$ python -q
>>> import numpy as np
>>> np.set_printoptions(precision=3, suppress=True, linewidth=100, sign=" ")
>>> feats = np.array([[-2.0, -1.0, 1.0, -1.0],
...     [1.0, -4.0, 1.0, -1.0],
...     [1.0, -1.0, -2.0, -1.0],
...     [2.0, -2.0, 2.0, -5.0]])
>>> np.round(np.linalg.det(feats.T), 3)
np.float64(108.0)
>>> np.einsum("ii->", feats)
np.float64(-13.0)
>>> np.linalg.eigvals(feats)
array([-3., -4., -3., -3.])
>>> round(np.linalg.det(2 * feats), 3), np.round(np.linalg.det(feats), 3)
(np.float64(1728.0), np.float64(108.0))
>>> t = np.radians(15)
>>> Rm = np.eye(4)
>>> Rm[2, 2] = Rm[0, 0] = np.cos(t)
>>> Rm[2, 0], Rm[0, 2] = -np.sin(t), np.sin(t)
>>> Rm
array([[ 0.966,  0.   ,  0.259,  0.   ],
       [ 0.   ,  1.   ,  0.   ,  0.   ],
       [-0.259,  0.   ,  0.966,  0.   ],
       [ 0.   ,  0.   ,  0.   ,  1.   ]])
>>> M2 = feats @ Rm.T
>>> M2
array([[-1.673, -1.   ,  1.484, -1.   ],
       [ 1.225, -4.   ,  0.707, -1.   ],
       [ 0.448, -1.   , -2.191, -1.   ],
       [ 2.449, -2.   ,  1.414, -5.   ]])
>>> np.allclose(np.linalg.norm(feats, axis=1), np.linalg.norm(M2, axis=1))
True
>>> Q, V = np.linalg.qr(feats[:, :1])[0], np.linalg.qr(feats[:, 1:])[0]
>>> sigma = np.linalg.svd(Q.T @ V, compute_uv=False)
>>> (sigma > 0.9).sum()
np.int64(0)
>>> sigma
array([ 0.697])
>>> ev, V = np.linalg.eig(feats)
>>> round(np.prod(ev), 3)
np.float64(108.0)
>>> np.sort(np.linalg.eigvals(np.linalg.inv(feats)))
array([-0.333, -0.333, -0.333, -0.25 ])
>>> ev
array([-3., -4., -3., -3.])
